In [1]: import numpy as np

In [2]: np.set_printoptions(suppress=True, linewidth=140)

In [3]: def tidy(a):
   ...:     return np.round(a, 2) + 0
   ...: 

In [4]: E = np.load("data.npy")

In [5]: E
Out[5]: 
array([[0, 2, 0],
       [0, 0, 2],
       [2, 0, 0]])

In [6]: f = np.array([1, 3, 2])

In [7]: np.correlate(E[0], E[2], "full")
Out[7]: array([0, 0, 0, 4, 0])

In [8]: np.array([np.convolve(row, f, "same") for row in E])
Out[8]: 
array([[2, 6, 4],
       [0, 2, 6],
       [6, 4, 0]])

In [9]: np.polyval(f, E[0])
Out[9]: array([ 2, 12,  2])

In [10]: np.cross(E[0, :3], E[2, :3])
Out[10]: array([ 0,  0, -4])

In [11]: F = np.array([[-2, -3, -3, 0, 0, 0],
    ...:     [-1, 1, -1, 0, 0, 0],
    ...:     [3, 1, -3, 0, 0, 0],
    ...:     [4, 6, 6, 2, 3, 3],
    ...:     [2, -2, 2, 1, -1, 1],
    ...:     [-6, -2, 6, -3, -1, 3]])

In [12]: B = F / np.sqrt((F ** 2).mean(axis=1, keepdims=True))

In [13]: tidy(B[0])
Out[13]: array([-1.04, -1.57, -1.57,  0.  ,  0.  ,  0.  ])

In [14]: tidy(np.linalg.norm(B, axis=1))
Out[14]: array([2.45, 2.45, 2.45, 2.45, 2.45, 2.45])

In [15]: F - F[0]
Out[15]: 
array([[ 0,  0,  0,  0,  0,  0],
       [ 1,  4,  2,  0,  0,  0],
       [ 5,  4,  0,  0,  0,  0],
       [ 6,  9,  9,  2,  3,  3],
       [ 4,  1,  5,  1, -1,  1],
       [-4,  1,  9, -3, -1,  3]])

In [16]: F[:, 6]
---------------------------------------------------------------------------
IndexError                                Traceback (most recent call last)
Cell In[16], line 1
----> 1 F[:, 6]

IndexError: index 6 is out of bounds for axis 1 with size 6

In [17]: np.linalg.matrix_rank(F)
Out[17]: np.int64(6)

In [18]: F.sum(axis=0)
Out[18]: array([0, 1, 7, 0, 1, 7])

In [19]: tidy(np.linalg.svd(F, compute_uv=False))
Out[19]: array([11.38, 10.54,  3.99,  1.95,  1.81,  0.68])

In [20]: F[6]
---------------------------------------------------------------------------
IndexError                                Traceback (most recent call last)
Cell In[20], line 1
----> 1 F[6]

IndexError: index 6 is out of bounds for axis 0 with size 6

In [21]: data = np.load("w.npy")

In [22]: print(data)
[[0 0 0]
 [0 0 1]
 [0 1 0]]

In [23]: U, sig, Vh = np.linalg.svd(data)

In [24]: evecs = Vh[:(sig > 1e-8).sum()]

In [25]: rng = np.random.default_rng(817)

In [26]: x = data[2] + 4 * data[1] + rng.integers(2) * np.eye(3)[1]

In [27]: x
Out[27]: array([0., 2., 4.])

In [28]: np.diag(evecs.T @ evecs)
Out[28]: array([0., 1., 1.])

In [29]: evecs.T @ evecs
Out[29]: 
array([[0., 0., 0.],
       [0., 1., 0.],
       [0., 0., 1.]])

In [30]: np.linalg.matrix_rank(np.vstack([data, x]))
Out[30]: np.int64(2)

In [31]: def softmax(z):
    ...:     e = np.exp(z - z.max(axis=-1, keepdims=True))
    ...:     return e / e.sum(axis=-1, keepdims=True)
    ...: 

In [32]: tidy(softmax(data[1] + 5))
Out[32]: array([0.21, 0.21, 0.58])

In [33]: softmax(data).sum(axis=1)
Out[33]: array([1., 1., 1.])

In [34]: tidy(softmax(10 * data[1]))
Out[34]: array([0., 0., 1.])

In [35]: scores = data @ data.T / np.sqrt(3)

In [36]: softmax(scores).round(6).argmax(axis=1)
Out[36]: array([0, 1, 2])

In [37]: tidy(softmax(scores)[1] @ data)
Out[37]: array([0.  , 0.26, 0.47])

In [38]: arr = np.array([[18, 6, 17, 11], [6, 0, 10, 9], [17, 10, 14, 13], [11, 9, 13, 14]])

In [39]: # symmetric

In [40]: evals, evecs = np.linalg.eigh(arr)

In [41]: tidy(evecs @ np.diag(evals) @ evecs.T)
Out[41]: 
array([[18.,  6., 17., 11.],
       [ 6.,  0., 10.,  9.],
       [17., 10., 14., 13.],
       [11.,  9., 13., 14.]])

In [42]: np.abs(evecs[:, -1]).round(6).argmax()
Out[42]: np.int64(0)

In [43]: print((evals > 1e-8).sum(), (evals < -1e-8).sum())
2 2

In [44]: tidy(np.linalg.svd(arr, compute_uv=False))
Out[44]: array([47.29,  6.13,  5.77,  0.93])

In [45]: tidy(np.linalg.eigvalsh(arr @ arr))
Out[45]: array([   0.86,   33.28,   37.6 , 2236.27])

In [46]: np.unique(evals.round(6) + 0, return_counts=True)[1]
Out[46]: array([1, 1, 1, 1])

In [47]: tidy(evals)
Out[47]: array([-6.13, -0.93,  5.77, 47.29])

In [48]: tidy(evecs.T @ arr @ evecs)
Out[48]: 
array([[-6.13,  0.  ,  0.  ,  0.  ],
       [ 0.  , -0.93,  0.  ,  0.  ],
       [ 0.  ,  0.  ,  5.77,  0.  ],
       [ 0.  ,  0.  ,  0.  , 47.29]])

In [49]: A = np.loadtxt("block10.csv", delimiter=",")

In [50]: tidy(A)
Out[50]: 
array([[ 0.08, -0.92,  0.39],
       [-0.92,  0.08,  0.39],
       [ 0.39,  0.39,  0.83]])

In [51]: Q, r_ = np.linalg.qr(A)

In [52]: tidy(Q @ r_)
Out[52]: 
array([[ 0.08, -0.92,  0.39],
       [-0.92,  0.08,  0.39],
       [ 0.39,  0.39,  0.83]])

In [53]: cov = A.T @ A

In [54]: print(np.linalg.matrix_rank(cov))
3

In [55]: np.allclose(cov, cov.T)
Out[55]: True

In [56]: idx = rng.permutation(3)

In [57]: idx
Out[57]: array([2, 1, 0])

In [58]: B = A[idx][:, idx]

In [59]: np.trace(B)
Out[59]: np.float64(1.0)

In [60]: tidy(B)
Out[60]: 
array([[ 0.83,  0.39,  0.39],
       [ 0.39,  0.08, -0.92],
       [ 0.39, -0.92,  0.08]])

In [61]: np.allclose(B, A)
Out[61]: False

In [62]: print(tidy(np.sort(np.abs(np.linalg.eigvals(B)))))
[1. 1. 1.]

In [63]: evals, evecs = np.linalg.eigvalsh(B)
---------------------------------------------------------------------------
ValueError                                Traceback (most recent call last)
Cell In[63], line 1
----> 1 evals, evecs = np.linalg.eigvalsh(B)

ValueError: too many values to unpack (expected 2)

In [64]: evals, evecs = np.linalg.eigh(B)

In [65]: tidy(np.linalg.eigvalsh(B @ B))
Out[65]: array([1., 1., 1.])

In [66]: tidy(evals.sum()), np.trace(B)
Out[66]: (np.float64(1.0), np.float64(1.0))

In [67]: print(tidy(evecs @ np.diag(evals) @ evecs.T))
[[ 0.83  0.39  0.39]
 [ 0.39  0.08 -0.92]
 [ 0.39 -0.92  0.08]]

In [68]: tidy(evals)
Out[68]: array([-1.,  1.,  1.])

In [69]: tidy(np.linalg.svd(B, compute_uv=False))
Out[69]: array([1., 1., 1.])

In [70]: print(tidy(evecs.T @ B @ evecs))
[[-1.  0.  0.]
 [ 0.  1.  0.]
 [ 0.  0.  1.]]

In [71]: K = np.array([[1.0, 0.0], [0.0, 1.0]])

In [72]: evals, evecs = np.linalg.eigh(K)

In [73]: x = np.array([-2, -1])

In [74]: x @ K @ x / (x @ x), evals[0], evals[-1]
Out[74]: (np.float64(1.0), np.float64(1.0), np.float64(1.0))

In [75]: evecs * np.abs(evals) @ evecs.T
Out[75]: 
array([[1., 0.],
       [0., 1.]])

In [76]: feats = np.loadtxt("mat.csv", delimiter=",")

In [77]: tidy(feats)
Out[77]: 
array([[1.  , 0.  , 0.  ],
       [0.  , 1.  , 0.  ],
       [0.33, 0.33, 0.33]])

In [78]: [int(np.linalg.matrix_rank(np.linalg.matrix_power(feats, p))) for p in range(1, 4)]
Out[78]: [3, 3, 3]

In [79]: tidy(np.linalg.matrix_power(feats - np.diag(np.diag(feats)), 3))
Out[79]: 
array([[0., 0., 0.],
       [0., 0., 0.],
       [0., 0., 0.]])

In [80]: B = feats / np.sqrt((feats ** 2).mean(axis=1, keepdims=True))

In [81]: tidy(B[0])
Out[81]: array([1.73, 0.  , 0.  ])

In [82]: np.linalg.matrix_rank(B) == np.linalg.matrix_rank(feats)
Out[82]: np.True_

In [83]: tidy(np.linalg.matrix_power(feats, 100))
Out[83]: 
array([[1. , 0. , 0. ],
       [0. , 1. , 0. ],
       [0.5, 0.5, 0. ]])

In [84]: tidy(np.linalg.matrix_power(feats, 2))
Out[84]: 
array([[1.  , 0.  , 0.  ],
       [0.  , 1.  , 0.  ],
       [0.44, 0.44, 0.11]])

In [85]: feats.sum(axis=1)
Out[85]: array([1., 1., 1.])

In [86]: p = np.eye(3)[1]

In [87]: for _ in range(7):
    ...:     p = p @ feats
    ...:     print(p.round(2))
    ...: 
[0. 1. 0.]
[0. 1. 0.]
[0. 1. 0.]
[0. 1. 0.]
[0. 1. 0.]
[0. 1. 0.]
[0. 1. 0.]

In [88]: theta = np.radians(135)

In [89]: r_ = np.eye(3)

In [90]: r_[1, 1] = r_[2, 2] = np.cos(theta)

In [91]: r_[1, 2], r_[2, 1] = -np.sin(theta), np.sin(theta)

In [92]: tidy(r_)
Out[92]: 
array([[ 1.  ,  0.  ,  0.  ],
       [ 0.  , -0.71, -0.71],
       [ 0.  ,  0.71, -0.71]])

In [93]: B = feats @ r_.T

In [94]: tidy(np.linalg.det(r_)), tidy(np.trace(r_))
Out[94]: (np.float64(1.0), np.float64(-0.41))

In [95]: tidy(B)
Out[95]: 
array([[ 1.  ,  0.  ,  0.  ],
       [ 0.  , -0.71,  0.71],
       [ 0.33, -0.47,  0.  ]])

In [96]: tidy(np.sort(np.abs(np.linalg.eigvals(feats))))
Out[96]: array([0.33, 1.  , 1.  ])

In [97]: tidy(np.trace(feats))
Out[97]: np.float64(2.33)

In [98]: tidy(np.linalg.matrix_power(feats, 4))
Out[98]: 
array([[1.  , 0.  , 0.  ],
       [0.  , 1.  , 0.  ],
       [0.49, 0.49, 0.01]])

In [99]: tidy(np.linalg.det(feats))
Out[99]: np.float64(0.33)

In [100]: np.allclose(feats, feats.T)
Out[100]: False

In [101]: W0 = np.array([[0, -2, 0, 2], [2, 0, -2, 0], [0, 2, 0, -2], [-2, 0, 2, 0]])

In [102]: # looks like rank 2

In [103]: U, sig, Vh = np.linalg.svd(W0)

In [104]: np.argmax(sig[:-1] / (sig[1:] + 1e-6)) + 1
Out[104]: np.int64(2)

In [105]: B = U[:, :2] @ np.diag(sig[:2]) @ Vh[:2]

In [106]: print(tidy(np.linalg.norm(W0 - B, 2)), tidy(sig[2]))
0.0 0.0

In [107]: U, sig, Vh = np.linalg.svd(W0)

In [108]: evecs = Vh[:(sig > 1e-8).sum()]

In [109]: x = W0[2] + 5 * W0[3] + rng.integers(2) * np.eye(4)[3]

In [110]: x
Out[110]: array([-10.,   2.,  10.,  -1.])

In [111]: print(tidy(np.diag(evecs.T @ evecs)))
[0.5 0.5 0.5 0.5]

In [112]: print(np.linalg.matrix_rank(np.vstack([W0, x])))
3

In [113]: np.allclose(evecs.T @ evecs @ x, x)
Out[113]: False

In [114]: tidy(np.linalg.norm(x - evecs.T @ evecs @ x))
Out[114]: np.float64(0.71)
